$ python -q
>>> import numpy as np
>>> np.set_printoptions(precision=3, suppress=True, linewidth=140, sign=" ")
>>> K = np.array([[70, 28, -23], [28, 57, -61], [-23, -61, 79]])
>>> K
array([[ 70,  28, -23],
       [ 28,  57, -61],
       [-23, -61,  79]])
>>> Uu, sigma, Vt = np.linalg.svd(K)
>>> sigma
array([ 146.602,   54.211,    5.186])
>>> np.argmax(sigma[:-1] / (sigma[1:] + 1e-6)) + 1
np.int64(2)
>>> out = Uu[:, :2] @ np.diag(sigma[:2]) @ Vt[:2]
>>> np.linalg.matrix_rank(K, rtol=0.05)
np.int64(2)
>>> round(np.abs(K - out).max(), 3)
np.float64(3.183)
>>> np.linalg.matrix_rank(out)
np.int64(2)
>>> x0 = np.ones(3)
>>> for _ in range(4):
...     x0 = K @ x0
...     x0 /= np.linalg.norm(x0)
...     print(round(x0 @ K @ x0, 3))
... 
90.146
130.623
144.034
146.243
>>> x0
array([ 0.478,  0.585, -0.656])
>>> A = np.load("case16.npy")
>>> A
array([[-7.345, -1.607,  3.094],
       [-1.607, -7.44 , -3.004],
       [ 3.094, -3.004, -3.215]])
>>> np.round(np.einsum("ii->", A), 3)
np.float64(-18.0)
>>> np.round(np.linalg.det(A[::-1]), 3)
np.float64(0.0)
>>> E = np.load("block2.npy")
>>> E
array([[  4.,  -6.,  -3.],
       [ -3.,   7.,   3.],
       [  6., -12.,  -5.]])
>>> r0, g = E[2], E[1]
>>> r0 @ g
np.float64(-117.0)
>>> p = (r0 @ g) / (r0 @ r0) * r0
>>> round(float(np.linalg.norm(r0 + g) ** 2 + np.linalg.norm(r0 - g) ** 2), 3)
544.0
>>> p
array([-3.424,  6.849,  2.854])
>>> mat = np.load("data.npy")
>>> mat
array([[-2, -1,  1],
       [-5,  2, -5],
       [-3,  4, -2]])
>>> q, R = np.linalg.qr(mat)
>>> np.abs(np.diag(R))
array([ 6.164,  3.236,  2.556])
>>> q.shape, R.shape
((3, 3), (3, 3))
>>> np.allclose(R.T @ R, mat.T @ mat)
True
>>> np.round(q.T @ q, 3) + 0
array([[ 1.,  0.,  0.],
       [ 0.,  1.,  0.],
       [ 0.,  0.,  1.]])
>>> R
array([[ 6.164, -3.244,  4.704],
       [ 0.   , -3.236,  1.155],
       [ 0.   ,  0.   ,  2.556]])
>>> q
array([[-0.324,  0.634,  0.702],
       [-0.811,  0.195, -0.551],
       [-0.487, -0.748,  0.451]])
>>> round(float(np.linalg.eigvals(q).sum().real), 3)
0.322
>>> round(float(np.linalg.det(2 * q)), 3), np.round(np.linalg.det(q), 3)
(8.0, np.float64(1.0))
>>> round(float(np.einsum("ij,ji->", q, q)), 3)
-0.54
>>> np.linalg.eigvals(q)
array([-0.339+0.941j, -0.339-0.941j,  1.   +0.j   ])
>>> round(float(np.einsum("ii->", q)), 3)
0.322
>>> mat[3]
Traceback (most recent call last):
  File "<python-input-39>", line 1, in <module>
    mat[3]
    ~~~^^^
IndexError: index 3 is out of bounds for axis 0 with size 3
>>> mat.sum(axis=1)
array([-2, -8, -1])
>>> np.abs(mat).max()
np.int64(5)
>>> np.linalg.svd(mat, compute_uv=False)
array([ 8.768,  2.788,  2.086])
>>> np.round(np.linalg.norm(mat), 3)
np.float64(9.434)
>>> mat.shape
(3, 3)
>>> np.unravel_index(np.abs(mat).argmax(), mat.shape)
(np.int64(1), np.int64(0))
>>> mat.sum(axis=0)
array([-10,   5,  -6])
>>> np.linalg.matrix_rank(mat)
np.int64(3)
